% ipython --no-banner

In [1]: import numpy as np

In [2]: import numpy.linalg as la

In [3]: np.set_printoptions(precision=2, suppress=True, linewidth=120, floatmode="fixed")

In [4]: A = np.load("out17.npy")

In [5]: A
Out[5]: 
array([[ 5.61, -3.07,  3.52, -1.04, -1.81, -6.78, -1.40],
       [-5.89,  2.93, -1.38,  1.44, -1.95, -1.72, -8.71],
       [ 6.77, -6.31,  9.99,  2.90, -8.75, -1.31,  1.34],
       [-0.80, -6.99, -5.88, -6.64,  2.96,  9.15, -3.05]])

In [6]: rng = np.random.default_rng(21359)

In [7]: out = A + rng.integers(-2, 3, (4, 1)) @ rng.integers(-2, 3, (1, 7))

In [8]: out
Out[8]: 
array([[ 5.61, -3.07,  3.52, -1.04, -1.81, -6.78, -1.40],
       [-3.89,  3.93, -0.38,  2.44, -0.95, -1.72, -9.71],
       [10.77, -4.31, 11.99,  4.90, -6.75, -1.31, -0.66],
       [-2.80, -7.99, -6.88, -7.64,  1.96,  9.15, -2.05]])

In [9]: out - A
Out[9]: 
array([[ 0.00,  0.00,  0.00,  0.00,  0.00,  0.00,  0.00],
       [ 2.00,  1.00,  1.00,  1.00,  1.00,  0.00, -1.00],
       [ 4.00,  2.00,  2.00,  2.00,  2.00,  0.00, -2.00],
       [-2.00, -1.00, -1.00, -1.00, -1.00,  0.00,  1.00]])

In [10]: np.abs(out - A).sum(axis=1)
Out[10]: array([ 0.00,  7.00, 14.00,  7.00])

In [11]: np.round(la.svd(out - A, compute_uv=False), 2) + 0
Out[11]: array([7.35, 0.00, 0.00, 0.00])

In [12]: out = A / la.norm(A, axis=1, keepdims=True)

In [13]: G = out @ out.T

In [14]: la.norm(out, axis=1)
Out[14]: array([1.00, 1.00, 1.00, 1.00])

In [15]: round(float(np.degrees(np.arccos(np.clip(G[2, 0], -1, 1)))), 2)
Out[15]: 48.65

In [16]: (G - 2 * np.eye(4)).round(6).argmax(axis=1)
Out[16]: array([2, 3, 0, 1])

In [17]: np.argwhere(np.triu(np.abs(G) > 0.95, 1))
Out[17]: array([], shape=(0, 2), dtype=int64)

In [18]: G
Out[18]: 
array([[ 1.00, -0.18,  0.66, -0.38],
       [-0.18,  1.00, -0.32, -0.07],
       [ 0.66, -0.32,  1.00, -0.32],
       [-0.38, -0.07, -0.32,  1.00]])

In [19]: la.norm(A, axis=1).argmax()
Out[19]: np.int64(2)

In [20]: la.norm(A, axis=1)
Out[20]: array([10.27, 11.40, 16.55, 15.16])

In [21]: round(la.norm(A, "nuc"), 2)
Out[21]: np.float64(50.67)

In [22]: np.round(A[1] @ A[2], 2)
Out[22]: np.float64(-60.33)

In [23]: np.round(la.norm(A, 1), 2), np.round(la.norm(A, np.inf), 2)
Out[23]: (np.float64(20.77), np.float64(37.37))

In [24]: round(float(la.norm(A) ** 2 / la.norm(A, 2) ** 2), 2)
Out[24]: 1.85

In [25]: la.norm(A, axis=0)
Out[25]: array([10.61, 10.33, 12.19,  7.46,  9.61, 11.59,  9.43])

In [26]: ang = np.radians(8)

In [27]: R = np.eye(7)

In [28]: R[1, 1] = R[6, 6] = np.cos(ang)

In [29]: R[1, 6], R[6, 1] = -np.sin(ang), np.sin(ang)

In [30]: R
Out[30]: 
array([[ 1.00,  0.00,  0.00,  0.00,  0.00,  0.00,  0.00],
       [ 0.00,  0.99,  0.00,  0.00,  0.00,  0.00, -0.14],
       [ 0.00,  0.00,  1.00,  0.00,  0.00,  0.00,  0.00],
       [ 0.00,  0.00,  0.00,  1.00,  0.00,  0.00,  0.00],
       [ 0.00,  0.00,  0.00,  0.00,  1.00,  0.00,  0.00],
       [ 0.00,  0.00,  0.00,  0.00,  0.00,  1.00,  0.00],
       [ 0.00,  0.14,  0.00,  0.00,  0.00,  0.00,  0.99]])

In [31]: out = A @ R.T

In [32]: np.allclose(A @ A.T, out @ out.T)
Out[32]: True

In [33]: out
Out[33]: 
array([[ 5.61, -2.85,  3.52, -1.04, -1.81, -6.78, -1.81],
       [-5.89,  4.11, -1.38,  1.44, -1.95, -1.72, -8.22],
       [ 6.77, -6.44,  9.99,  2.90, -8.75, -1.31,  0.45],
       [-0.80, -6.50, -5.88, -6.64,  2.96,  9.15, -3.99]])

In [34]: np.abs(out - A).max(axis=0)
Out[34]: array([0.00, 1.18, 0.00, 0.00, 0.00, 0.00, 0.94])

In [35]: np.allclose(la.norm(A, axis=1), la.norm(out, axis=1))
Out[35]: True

In [36]: la.svd(A, compute_uv=False), la.svd(out, compute_uv=False)
Out[36]: (array([20.01, 14.00,  9.80,  6.86]), array([20.01, 14.00,  9.80,  6.86]))

In [37]: F = np.load("block11.npy")

In [38]: F
Out[38]: 
array([[2, 3, 5, 2],
       [5, 3, 0, 3],
       [4, 1, 1, 1],
       [3, 1, 3, 5],
       [3, 1, 3, 5]])

In [39]: O, R = la.qr(F)

In [40]: R
Out[40]: 
array([[-7.94, -3.91, -4.03, -6.68],
       [ 0.00,  2.40,  2.61, -0.03],
       [ 0.00,  0.00, -4.58, -3.10],
       [ 0.00,  0.00,  0.00, -3.14]])

In [41]: np.abs(np.diag(R))
Out[41]: array([7.94, 2.40, 4.58, 3.14])

In [42]: O.shape, R.shape
Out[42]: ((5, 4), (4, 4))

In [43]: np.allclose(R.T @ R, F.T @ F)
Out[43]: True

In [44]: W0 = np.load("arr.npy")

In [45]: W0
Out[45]: 
array([[-3.00, -0.01, -3.06, -2.98, -2.98, -2.99, -2.99, -1.00],
       [10.00,  0.03,  5.99, 12.02,  8.02, 10.02, 11.96,  8.03],
       [-8.01,  0.01, -5.98, -9.01, -6.98, -8.02, -9.02, -4.97]])

In [46]: np.argsort(-la.norm(W0, axis=0).round(6), kind="stable")[:3]
Out[46]: array([3, 6, 5])

In [47]: round(float(la.norm(W0, 2) / la.norm(W0)), 2)
Out[47]: 1.0

In [48]: la.cond(W0) > 100
Out[48]: np.True_

In [49]: Uu, s, Vh = la.svd(W0)

In [50]: np.argmax(s[:-1] / (s[1:] + 1e-6)) + 1
Out[50]: np.int64(2)

In [51]: out = Uu[:, :2] @ np.diag(s[:2]) @ Vh[:2]

In [52]: la.matrix_rank(W0, rtol=0.05)
Out[52]: np.int64(2)

In [53]: W0.reshape(2, -1)
Out[53]: 
array([[-3.00, -0.01, -3.06, -2.98, -2.98, -2.99, -2.99, -1.00, 10.00,  0.03,  5.99, 12.02],
       [ 8.02, 10.02, 11.96,  8.03, -8.01,  0.01, -5.98, -9.01, -6.98, -8.02, -9.02, -4.97]])

In [54]: W0.reshape(-1, 2)
Out[54]: 
array([[-3.00, -0.01],
       [-3.06, -2.98],
       [-2.98, -2.99],
       [-2.99, -1.00],
       [10.00,  0.03],
       [ 5.99, 12.02],
       [ 8.02, 10.02],
       [11.96,  8.03],
       [-8.01,  0.01],
       [-5.98, -9.01],
       [-6.98, -8.02],
       [-9.02, -4.97]])

In [55]: W0.ravel(order="F")
Out[55]: 
array([-3.00, 10.00, -8.01, -0.01,  0.03,  0.01, -3.06,  5.99, -5.98, -2.98, 12.02, -9.01, -2.98,  8.02, -6.98, -2.99,
       10.02, -8.02, -2.99, 11.96, -9.02, -1.00,  8.03, -4.97])

In [56]: T = W0.reshape(3, 2, -1)

In [57]: np.einsum("ihd,ihd->ih", T, T)
Out[57]: 
array([[ 27.24,  27.76],
       [280.36, 372.24],
       [181.10, 219.10]])

In [58]: np.swapaxes(T, 1, 2)[2]
Out[58]: 
array([[-8.01, -6.98],
       [ 0.01, -8.02],
       [-5.98, -9.02],
       [-9.01, -4.97]])

In [59]: T.transpose(1, 0, 2)
Out[59]: 
array([[[-3.00, -0.01, -3.06, -2.98],
        [10.00,  0.03,  5.99, 12.02],
        [-8.01,  0.01, -5.98, -9.01]],

       [[-2.98, -2.99, -2.99, -1.00],
        [ 8.02, 10.02, 11.96,  8.03],
        [-6.98, -8.02, -9.02, -4.97]]])

In [60]: T.shape
Out[60]: (3, 2, 4)

In [61]: T = np.stack([W0, 5 * W0, W0[::-1]])

In [62]: la.norm(T, axis=(1, 2))
Out[62]: array([ 33.28, 166.42,  33.28])

In [63]: la.matrix_rank(T)
Out[63]: array([3, 3, 3])

In [64]: (T @ W0.T).shape
Out[64]: (3, 3, 3)

In [65]: def softmax(z):
    ...:     e = np.exp(z - z.max(axis=-1, keepdims=True))
    ...:     return e / e.sum(axis=-1, keepdims=True)
    ...: 

In [66]: softmax(W0).sum(axis=1)
Out[66]: array([1.00, 1.00, 1.00])

In [67]: softmax(W0[0])
Out[67]: array([0.03, 0.60, 0.03, 0.03, 0.03, 0.03, 0.03, 0.22])

In [68]: att = W0 @ W0.T / np.sqrt(8)

In [69]: np.round(softmax(att + np.triu(np.full(att.shape, -np.inf), 1)), 2) + 0
Out[69]: 
array([[1.00, 0.00, 0.00],
       [0.00, 1.00, 0.00],
       [0.00, 0.00, 1.00]])

In [70]: E = np.load("sample6.npy")

In [71]: E
Out[71]: 
array([[-0.13, -0.22, -0.18, -0.87, -0.40],
       [ 0.09, -0.18,  0.27,  0.37, -0.87],
       [ 0.38,  0.78, -0.42, -0.04, -0.27],
       [ 0.66, -0.55, -0.49,  0.10,  0.08],
       [-0.63, -0.10, -0.69,  0.31, -0.13]])

In [72]: # keeps lengths

In [73]: vec = np.array([-3, -1, 2, -3, 1, 2, 5, 0])

In [74]: a = np.maximum(W0 @ vec, 0)

In [75]: np.flatnonzero(a > 1e-9)
Out[75]: array([1])

In [76]: np.maximum(W0 @ (3 * vec), 0)
Out[76]: array([  0.00, 101.25,   0.00])

In [77]: np.maximum(W0 @ vec, 0) - np.maximum(-W0 @ vec, 0)
Out[77]: array([-12.08,  33.75, -29.03])

In [78]: np.tanh(W0 @ vec)
Out[78]: array([-1.00,  1.00, -1.00])
